$ python -q
>>> import numpy as np
>>> np.set_printoptions(precision=2, suppress=True, linewidth=100)
>>> def rd(a):
...     return np.round(a, 2) + 0
... 
>>> F = np.array([[1, 1, 2],
...     [0, -3, 2],
...     [3, -8, 1],
...     [4, -4, 4],
...     [5, -9, 4],
...     [3, -13, 4],
...     [3, -12, 2],
...     [6, -12, 1],
...     [10, -8, 6],
...     [5, -11, 11],
...     [10, -6, 11],
...     [15, -2, 14],
...     [13, -2, 9]])
>>> other = np.array([[5, -6, -9], [7, -4, -3], [4, 9, -3]])
>>> np.vstack([F, other.T]).shape
(16, 3)
>>> np.linalg.matrix_rank(np.vstack([F, other.T]))
np.int64(3)
>>> np.einsum("ij,ij->i", F, F)
array([  6,  13,  74,  48, 122, 194, 157, 181, 200, 267, 257, 425, 254])
>>> np.einsum("ik,kj->ij", F, other)
array([[  20,    8,  -18],
       [ -13,   30,    3],
       [ -37,   23,   -6],
       [   8,   28,  -36],
       [ -22,   42,  -30],
       [ -60,   70,    0],
       [ -61,   48,    3],
       [ -50,   21,  -21],
       [  18,   26,  -84],
       [  -8,  113,  -45],
       [  52,   63, -105],
       [ 117,   44, -171],
       [  87,   11, -138]])
>>> F @ other
array([[  20,    8,  -18],
       [ -13,   30,    3],
       [ -37,   23,   -6],
       [   8,   28,  -36],
       [ -22,   42,  -30],
       [ -60,   70,    0],
       [ -61,   48,    3],
       [ -50,   21,  -21],
       [  18,   26,  -84],
       [  -8,  113,  -45],
       [  52,   63, -105],
       [ 117,   44, -171],
       [  87,   11, -138]])
>>> other.T @ F.T
array([[  20,  -13,  -37,    8,  -22,  -60,  -61,  -50,   18,   -8,   52,  117,   87],
       [   8,   30,   23,   28,   42,   70,   48,   21,   26,  113,   63,   44,   11],
       [ -18,    3,   -6,  -36,  -30,    0,    3,  -21,  -84,  -45, -105, -171, -138]])
>>> th = np.radians(120)
>>> R = np.eye(3)
>>> R[2, 2] = R[1, 1] = np.cos(th)
>>> R[2, 1], R[1, 2] = -np.sin(th), np.sin(th)
>>> rd(R)
array([[ 1.  ,  0.  ,  0.  ],
       [ 0.  , -0.5 ,  0.87],
       [ 0.  , -0.87, -0.5 ]])
>>> other = F @ R.T
>>> rd(np.linalg.det(R)), rd(np.trace(R))
(np.float64(1.0), np.float64(0.0))
>>> np.allclose(np.linalg.norm(F, axis=1), np.linalg.norm(other, axis=1))
True
>>> rd(np.linalg.svd(F, compute_uv=False)), rd(np.linalg.svd(other, compute_uv=False))
(array([41.91, 19.76,  7.15]), array([41.91, 19.76,  7.15]))
>>> rd(np.abs(other - F).max(axis=0))
array([ 0.  , 26.03, 19.27])
